$ python3 -q
>>> import numpy as np
>>> from numpy import linalg as LA
>>> np.set_printoptions(precision=2, suppress=True, linewidth=200)
>>> A = np.load("case13.npy")
>>> A
array([[0, 0, 0],
       [2, 1, 0],
       [0, 1, 0],
       [2, 2, 0],
       [0, 0, 0],
       [0, 0, 2],
       [0, 0, 0],
       [0, 0, 0],
       [0, 0, 0],
       [0, 2, 1],
       [0, 0, 0]])
>>> z = A[:, 1] > np.median(A[:, 1])
>>> r0 = A[z].mean(axis=0) - A[~z].mean(axis=0)
>>> np.argsort(-np.abs(r0).round(6), kind="stable")
array([1, 0, 2])
>>> z.astype(int)
array([0, 1, 1, 1, 0, 0, 0, 0, 0, 1, 0])
>>> C = A[[1, 5]].astype(float)
>>> for _ in range(5):
...     z = LA.norm(A[:, None] - C, axis=-1).argmin(axis=1)
...     C = np.array([A[z == j].mean(axis=0) for j in range(2)])
... 
>>> z
array([1, 0, 1, 0, 1, 1, 1, 1, 1, 0, 1])
>>> C[1] - C[0]
array([-1.33, -1.54, -0.08])
>>> print(C)
[[1.33 1.67 0.33]
 [0.   0.12 0.25]]
>>> np.bincount(z)
array([3, 8])
>>> np.abs(C[1] - C[0]).argmax()
np.int64(1)
>>> Ac = A - A.mean(axis=0)
>>> U, sv, Vh = LA.svd(Ac, full_matrices=False)
>>> print(Vh[0] * np.sign(Vh[0, np.abs(Vh[0]).argmax()]))
[ 0.7   0.71 -0.08]
>>> np.round(Ac.mean(axis=0), 2) + 0
array([0., 0., 0.])
>>> np.abs(U[:, 0]).argmax()
np.int64(3)
>>> (np.sign(U[:, 0]) == np.sign(U[0, 0])).astype(int)
array([1, 0, 0, 0, 1, 1, 1, 1, 1, 0, 1])
>>> sv ** 2 / (sv ** 2).sum()
array([0.6 , 0.27, 0.13])
>>> np.abs(Vh[-1])
array([0.65, 0.59, 0.48])
>>> np.abs(Vh[0]).argmax()
np.int64(1)
>>> hat = A @ LA.solve(A.T @ A, A.T)
>>> np.round(LA.eigvalsh(hat), 2) + 0
array([0., 0., 0., 0., 0., 0., 0., 0., 1., 1., 1.])
>>> np.trace(hat)
np.float64(3.0)
>>> LA.matrix_rank(np.eye(11) - hat)
np.int64(8)
>>> Ac = A - A.mean(axis=0)
>>> vecs = LA.svd(Ac)[2][:1]
>>> out = Ac - Ac @ vecs.T @ vecs
>>> np.diag(vecs.T @ vecs)
array([0.5 , 0.5 , 0.01])
>>> print(np.cov(Ac @ vecs.T, rowvar=False))
1.0496433320804985
>>> (Ac @ vecs.T).std(axis=0)
array([0.98])
>>> E = np.loadtxt("test16.csv", delimiter=",")
>>> E
array([[0., 0., 1., 1., 0., 1.],
       [0., 0., 1., 0., 0., 1.],
       [1., 1., 0., 1., 1., 0.],
       [1., 0., 1., 0., 0., 0.],
       [0., 0., 1., 0., 0., 0.],
       [1., 1., 0., 0., 0., 0.]])
>>> x0 = np.array([1, 3, 1, -1, -1, -2])
>>> y = E @ x0
>>> print(y)
[-2. -1.  2.  2.  1.  4.]
>>> print(LA.solve(E, E[:, 4]))
[ 0. -0.  0. -0.  1. -0.]
>>> LA.solve(E, 4 * y)
array([ 4., 12.,  4., -4., -4., -8.])
>>> LA.solve(E, y + E[:, 3])
array([ 1.,  3.,  1., -0., -1., -2.])
>>> q, vecs = LA.qr(E[:, :1])[0], LA.qr(E[:, 1:])[0]
>>> sv = LA.svd(q.T @ vecs, compute_uv=False)
>>> print(sv)
[0.91]
>>> (sv > 0.9).sum()
np.int64(1)
>>> W = np.array([[-3, 3, 1],
...     [2, -3, -3],
...     [-4, 3, -1],
...     [-4, 4, 5],
...     [5, -3, 2],
...     [5, 5, 0]])
>>> coef = np.array([3, 3, -2])
>>> hid = np.maximum(E @ W + coef, 0)
>>> (hid > 0).mean(axis=0)
array([0.5 , 1.  , 0.33])
>>> C = np.array([[-1, 2], [-1, 1], [0, 0]])
>>> (hid @ C).round(6).argmax(axis=1)
array([1, 1, 1, 1, 1, 1])
>>> hid @ C
array([[-15.,  15.],
       [-15.,  19.],
       [ -7.,  10.],
       [ -9.,   9.],
       [ -6.,   6.],
       [ -5.,   7.]])
>>> feats = np.load("dump.npy")
>>> feats
array([[-1.,  1.,  0.,  0.,  0.,  0.],
       [ 0., -1.,  1.,  0.,  0.,  0.],
       [ 0.,  0., -1.,  1.,  0.,  0.],
       [ 0.,  0.,  0., -1.,  1.,  0.],
       [ 0.,  0.,  0.,  0., -1.,  1.],
       [ 0.,  0.,  0.,  0.,  0., -1.]])
>>> np.allclose(feats @ feats.T, feats.T @ feats)
False
>>> LA.determinant(feats)
Traceback (most recent call last):
  File "<python-input-57>", line 1, in <module>
    LA.determinant(feats)
    ^^^^^^^^^^^^^^
AttributeError: module 'numpy.linalg' has no attribute 'determinant'
>>> round(float(np.abs(LA.eigvals(feats)).max()), 2)
1.0
>>> print(np.trace(feats))
-6.0
>>> np.sort(np.abs(LA.eigvals(feats)))
array([1., 1., 1., 1., 1., 1.])
>>> print((feats - feats.T) / 2)
[[ 0.   0.5  0.   0.   0.   0. ]
 [-0.5  0.   0.5  0.   0.   0. ]
 [ 0.  -0.5  0.   0.5  0.   0. ]
 [ 0.   0.  -0.5  0.   0.5  0. ]
 [ 0.   0.   0.  -0.5  0.   0.5]
 [ 0.   0.   0.   0.  -0.5  0. ]]
>>> print(feats @ feats)
[[ 1. -2.  1.  0.  0.  0.]
 [ 0.  1. -2.  1.  0.  0.]
 [ 0.  0.  1. -2.  1.  0.]
 [ 0.  0.  0.  1. -2.  1.]
 [ 0.  0.  0.  0.  1. -2.]
 [ 0.  0.  0.  0.  0.  1.]]
>>> rng = np.random.default_rng(971)
>>> z = rng.permutation(6)
>>> out = feats[:, z] * rng.choice([-1, 1], 6)
>>> out
array([[-1., -0.,  1., -0., -0.,  0.],
       [ 0., -0., -1., -1., -0.,  0.],
       [ 0., -0.,  0.,  1., -0.,  1.],
       [ 0., -0.,  0., -0., -1., -1.],
       [ 0., -1.,  0., -0.,  1.,  0.],
       [ 0.,  1.,  0., -0., -0.,  0.]])
>>> U, _, Vh = LA.svd(feats.T @ out)
>>> np.round(U @ Vh, 2) + 0
array([[ 1.,  0.,  0.,  0.,  0.,  0.],
       [ 0.,  0.,  1.,  0.,  0.,  0.],
       [ 0.,  0.,  0., -1.,  0.,  0.],
       [ 0.,  0.,  0.,  0.,  0.,  1.],
       [ 0.,  0.,  0.,  0., -1.,  0.],
       [ 0., -1.,  0.,  0.,  0.,  0.]])
>>> z
array([0, 5, 1, 2, 4, 3])
>>> r0 = np.array([9, -3, -2, 4, 0, 4])
>>> out = feats + np.outer(r0, np.eye(6)[4])
>>> out
array([[-1.,  1.,  0.,  0.,  9.,  0.],
       [ 0., -1.,  1.,  0., -3.,  0.],
       [ 0.,  0., -1.,  1., -2.,  0.],
       [ 0.,  0.,  0., -1.,  5.,  0.],
       [ 0.,  0.,  0.,  0., -1.,  1.],
       [ 0.,  0.,  0.,  0.,  4., -1.]])
>>> mat = np.array([[3, 15, 6, 12, -6, 6, 0],
...     [0, 0, 0, 0, 0, 0, 0],
...     [0, 0, 0, 0, 0, 0, 0],
...     [0, 0, 0, 0, 0, 0, 0],
...     [0, 0, 0, 0, 0, 0, 0]])
>>> W = np.array([[2, 4, -2, -2, -2, 3],
...     [-1, 4, -2, 4, 3, 1],
...     [2, -2, 3, 3, 1, -5],
...     [2, -2, 3, -5, 0, -1],
...     [-4, 4, -1, 4, -2, 3],
...     [3, 2, -4, 2, 0, -5],
...     [0, 2, -5, -3, 0, 0]])
>>> coef = np.array([0, 0, 0, -3, 2, 1])
>>> hid = np.maximum(mat @ W + coef, 0)
>>> hid
array([[69, 24,  0,  0, 59,  0],
       [ 0,  0,  0,  0,  2,  1],
       [ 0,  0,  0,  0,  2,  1],
       [ 0,  0,  0,  0,  2,  1],
       [ 0,  0,  0,  0,  2,  1]])
>>> C = np.array([[-3, 1, -2],
...     [1, 0, -2],
...     [-1, 3, 0],
...     [-3, 2, -2],
...     [-1, 0, -1],
...     [1, -1, -1]])
>>> hid @ C
array([[-242,   69, -245],
       [  -1,   -1,   -3],
       [  -1,   -1,   -3],
       [  -1,   -1,   -3],
       [  -1,   -1,   -3]])
>>> U, sv, Vh = LA.svd(mat)
>>> sv
array([22.05,  0.  ,  0.  ,  0.  ,  0.  ])
>>> out = U[:, :1] @ np.diag(sv[:1]) @ Vh[:1]
>>> out
array([[ 3., 15.,  6., 12., -6.,  6.,  0.],
       [ 0.,  0.,  0.,  0.,  0.,  0.,  0.],
       [ 0.,  0.,  0.,  0.,  0.,  0.,  0.],
       [ 0.,  0.,  0.,  0.,  0.,  0.,  0.],
       [ 0.,  0.,  0.,  0.,  0.,  0.,  0.]])
>>> round(np.abs(mat - out).max(), 2)
np.float64(0.0)
>>> round(float(LA.norm(mat - out) / LA.norm(mat)), 2)
0.0
>>> np.round(LA.norm(mat - out, 2), 2), sv[1]
(np.float64(0.0), np.float64(0.0))
>>> LA.matrix_rank(mat, rtol=0.05)
np.int64(1)
>>> X = np.load("out3.npy")
>>> X
array([[-1.2 ,  0.7 ,  0.6 , -1.2 , -0.1 ,  0.3 ,  0.3 , -0.6 ,  0.2 ],
       [ 0.5 , -0.8 ,  1.5 , -0.6 , -0.7 ,  0.7 ,  1.3 ,  1.  ,  0.3 ],
       [ 0.9 , -0.4 , -0.2 ,  1.3 , -1.1 ,  0.5 ,  2.5 ,  1.9 ,  1.5 ],
       [ 0.9 , -0.3 , -1.2 ,  0.4 , -0.3 ,  2.  ,  0.1 , -1.1 ,  1.3 ],
       [-0.9 ,  0.7 , -0.7 ,  1.  , -1.2 ,  0.  , -0.9 ,  0.4 , -0.8 ],
       [ 0.3 , -1.  ,  0.6 , -1.5 ,  0.1 , -1.  ,  0.7 , -1.3 ,  0.  ],
       [-1.05,  0.64,  0.81, -0.96,  0.12,  0.34,  0.46, -0.59,  0.2 ]])
>>> theta = np.radians(135)
>>> r_ = np.eye(6)
>>> r_[4, 4] = r_[0, 0] = np.cos(theta)
>>> r_[4, 0], r_[0, 4] = -np.sin(theta), np.sin(theta)
>>> r_
array([[-0.71,  0.  ,  0.  ,  0.  ,  0.71,  0.  ],
       [ 0.  ,  1.  ,  0.  ,  0.  ,  0.  ,  0.  ],
       [ 0.  ,  0.  ,  1.  ,  0.  ,  0.  ,  0.  ],
       [ 0.  ,  0.  ,  0.  ,  1.  ,  0.  ,  0.  ],
       [-0.71,  0.  ,  0.  ,  0.  , -0.71,  0.  ],
       [ 0.  ,  0.  ,  0.  ,  0.  ,  0.  ,  1.  ]])
>>> out = feats @ r_.T
>>> print(np.allclose(LA.norm(feats, axis=1), LA.norm(out, axis=1)))
True
>>> LA.svd(feats, compute_uv=False), LA.svd(out, compute_uv=False)
(array([1.94, 1.77, 1.5 , 1.14, 0.71, 0.24]), array([1.94, 1.77, 1.5 , 1.14, 0.71, 0.24]))
>>> x0 = np.array([-3, 0, 0, 1, 0, 3, 1, 3, -1])
>>> h = np.maximum(X @ x0, 0)
>>> np.flatnonzero(h > 1e-9)
array([0, 1, 2, 4, 6])
>>> np.maximum(X @ x0, 0) - np.maximum(-X @ x0, 0)
array([ 1.6,  4. ,  6.8, -0.8,  4.8, -8.6,  1.7])
>>> np.tanh(X @ x0)
array([ 0.92,  1.  ,  1.  , -0.66,  1.  , -1.  ,  0.94])
>>> theta = np.radians(90)
>>> r_ = np.eye(9)
>>> r_[2, 2] = r_[8, 8] = np.cos(theta)
>>> r_[2, 8], r_[8, 2] = -np.sin(theta), np.sin(theta)
>>> print(r_.round(2) + 0)
[[ 1.  0.  0.  0.  0.  0.  0.  0.  0.]
 [ 0.  1.  0.  0.  0.  0.  0.  0.  0.]
 [ 0.  0.  0.  0.  0.  0.  0.  0. -1.]
 [ 0.  0.  0.  1.  0.  0.  0.  0.  0.]
 [ 0.  0.  0.  0.  1.  0.  0.  0.  0.]
 [ 0.  0.  0.  0.  0.  1.  0.  0.  0.]
 [ 0.  0.  0.  0.  0.  0.  1.  0.  0.]
 [ 0.  0.  0.  0.  0.  0.  0.  1.  0.]
 [ 0.  0.  1.  0.  0.  0.  0.  0.  0.]]
>>> out = X @ r_.T
>>> np.allclose(X @ X.T, out @ out.T)
True
>>> np.allclose(LA.norm(X, axis=1), LA.norm(out, axis=1))
True
>>> LA.svd(X, compute_uv=False), LA.svd(out, compute_uv=False)
(array([4.64, 3.74, 2.99, 2.43, 1.37, 1.25, 0.22]), array([4.64, 3.74, 2.99, 2.43, 1.37, 1.25, 0.22]))
>>> print(out.round(2) + 0)
[[-1.2   0.7  -0.2  -1.2  -0.1   0.3   0.3  -0.6   0.6 ]
 [ 0.5  -0.8  -0.3  -0.6  -0.7   0.7   1.3   1.    1.5 ]
 [ 0.9  -0.4  -1.5   1.3  -1.1   0.5   2.5   1.9  -0.2 ]
 [ 0.9  -0.3  -1.3   0.4  -0.3   2.    0.1  -1.1  -1.2 ]
 [-0.9   0.7   0.8   1.   -1.2   0.   -0.9   0.4  -0.7 ]
 [ 0.3  -1.    0.   -1.5   0.1  -1.    0.7  -1.3   0.6 ]
 [-1.05  0.64 -0.2  -0.96  0.12  0.34  0.46 -0.59  0.81]]
>>> out = np.array([[1, 2], [2, 0]])
>>> C = np.array([[-3]])
>>> K = np.block([[out, np.zeros((2, 1))], [np.zeros((1, 2)), C]])
>>> K
array([[ 1.,  2.,  0.],
       [ 2.,  0.,  0.],
       [ 0.,  0., -3.]])
>>> r0 = np.array([2, 3, 1])
>>> out = K + np.outer(r0, np.eye(3)[0])
>>> print(out)
[[ 3.  2.  0.]
 [ 5.  0.  0.]
 [ 1.  0. -3.]]
>>> print(LA.matrix_rank(out - K))
1
>>> print(LA.matrix_rank(LA.inv(out) - LA.inv(K), tol=1e-8))
1
>>> x0 = np.array([1, 0, 1])
>>> y = K @ x0
>>> coef, lr = np.zeros(3), 1 / LA.norm(K, 2) ** 2
>>> for i in range(60):
...     coef -= lr * K.T @ (K @ coef - y)
...     if i % 10 == 0: print(i, round(LA.norm(K @ coef - y), 2))
... 
0 0.89
10 0.03
20 0.0
30 0.0
40 0.0
50 0.0
>>> coef.round(2) + 0
array([1., 0., 1.])
>>> round(float(LA.cond(K)), 2)
1.92
>>> x0 = np.array([-4, -2, 7])
>>> y = K @ x0
>>> y
array([ -8.,  -8., -21.])
>>> LA.solve(K, 2 * y)
array([-8., -4., 14.])
>>> LA.solve(K, y + K[:, 1])
array([-4., -1.,  7.])
>>> LA.solve(K, K[:, 2])
array([0., 0., 1.])
>>> z = rng.permutation(3)
>>> print(z)
[2 1 0]
>>> out = K[z][:, z]
>>> round(LA.det(out), 2), round(float(LA.det(K[z])), 2)
(np.float64(12.0), -12.0)
>>> np.diag(out)
array([-3.,  0.,  1.])
>>> print(out)
[[-3.  0.  0.]
 [ 0.  0.  2.]
 [ 0.  2.  1.]]
>>> print(np.trace(out))
-2.0
>>> np.sort(np.abs(LA.eigvals(out)))
array([1.56, 2.56, 3.  ])
>>> np.allclose(out, K)
False
>>> arr = np.array([[-4, 0, 0], [-5, -6, 0], [-7, -5, 0]])
>>> arr
array([[-4,  0,  0],
       [-5, -6,  0],
       [-7, -5,  0]])
>>> [round(float(x), 2) for x in LA.svd(arr, compute_uv=False)[:3]]
[11.92, 2.98, 0.0]
>>> np.argsort(-LA.norm(arr, axis=0).round(6), kind="stable")[:3]
array([0, 1, 2])
>>> LA.matrix_rank(arr, rtol=0.1)
np.int64(2)
>>> U, sv, Vh = LA.svd(arr)
>>> vecs = Vh[:(sv > 1e-8).sum()]
>>> x0 = arr[1] + 4 * arr[2] + rng.integers(2) * np.eye(3)[2]
>>> print(x0)
[-33. -26.   0.]
>>> print(np.diag(vecs.T @ vecs))
[1. 1. 0.]
>>> out = arr + rng.integers(-2, 3, (3, 2)) @ rng.integers(-2, 3, (2, 3))
>>> out
array([[-4,  0,  0],
       [-8, -6, -3],
       [-4, -5,  3]])
>>> print(out - arr)
[[ 0  0  0]
 [-3  0 -3]
 [ 3  0  3]]
